>>> import numpy as np
>>> np.set_printoptions(precision=2, suppress=True, linewidth=140)
>>> F = np.load("run10.npy")
>>> print(F.round(2) + 0)
[[ 0.69  0.12 -0.09 -0.07  0.14  0.18 -0.05  0.   -0.02  0.33  0.08 -0.01 -0.09  0.03 -0.03 -0.07]
 [ 0.12  0.43  0.1  -0.02  0.18  0.   -0.1  -0.28 -0.07 -0.11  0.19 -0.03  0.12  0.1  -0.04  0.14]
 [-0.09  0.1   0.55  0.05 -0.11  0.05 -0.15  0.2  -0.08 -0.08  0.34 -0.08 -0.09  0.03  0.08  0.  ]
 [-0.07 -0.02  0.05  0.87  0.24 -0.02 -0.08  0.03  0.    0.01 -0.08  0.06 -0.14  0.06  0.02 -0.03]
 [ 0.14  0.18 -0.11  0.24  0.44  0.15  0.18 -0.05  0.09 -0.1   0.06 -0.08  0.14 -0.12 -0.01  0.04]
 [ 0.18  0.    0.05 -0.02  0.15  0.44 -0.02  0.3  -0.18 -0.06 -0.08 -0.01  0.23 -0.04  0.    0.  ]
 [-0.05 -0.1  -0.15 -0.08  0.18 -0.02  0.57  0.02 -0.04 -0.03  0.05 -0.12 -0.16 -0.28  0.09  0.18]
 [ 0.   -0.28  0.2   0.03 -0.05  0.3   0.02  0.61  0.11  0.05 -0.01 -0.02  0.01 -0.03 -0.06  0.1 ]
 [-0.02 -0.07 -0.08  0.    0.09 -0.18 -0.04  0.11  0.87  0.08  0.14 -0.04  0.14  0.03 -0.02  0.  ]
 [ 0.33 -0.11 -0.08  0.01 -0.1  -0.06 -0.03  0.05  0.08  0.36 -0.03  0.07 -0.21  0.11  0.13  0.05]
 [ 0.08  0.19  0.34 -0.08  0.06 -0.08  0.05 -0.01  0.14 -0.03  0.51  0.08 -0.11 -0.18  0.01 -0.01]
 [-0.01 -0.03 -0.08  0.06 -0.08 -0.01 -0.12 -0.02 -0.04  0.07  0.08  0.89  0.08 -0.18  0.    0.1 ]
 [-0.09  0.12 -0.09 -0.14  0.14  0.23 -0.16  0.01  0.14 -0.21 -0.11  0.08  0.54  0.04  0.12 -0.03]
 [ 0.03  0.1   0.03  0.06 -0.12 -0.04 -0.28 -0.03  0.03  0.11 -0.18 -0.18  0.04  0.44  0.04  0.22]
 [-0.03 -0.04  0.08  0.02 -0.01  0.    0.09 -0.06 -0.02  0.13  0.01  0.    0.12  0.04  0.94 -0.02]
 [-0.07  0.14  0.   -0.03  0.04  0.    0.18  0.1   0.    0.05 -0.01  0.1  -0.03  0.22 -0.02  0.84]]
>>> # a projection of rank 10
>>> T = F.reshape(16, 2, -1)
>>> print(np.einsum("ihd,jhd->hij", T, T).shape)
(2, 16, 16)
>>> print(np.swapaxes(T, 1, 2)[4])
[[ 0.14  0.09]
 [ 0.18 -0.1 ]
 [-0.11  0.06]
 [ 0.24 -0.08]
 [ 0.44  0.14]
 [ 0.15 -0.12]
 [ 0.18 -0.01]
 [-0.05  0.04]]
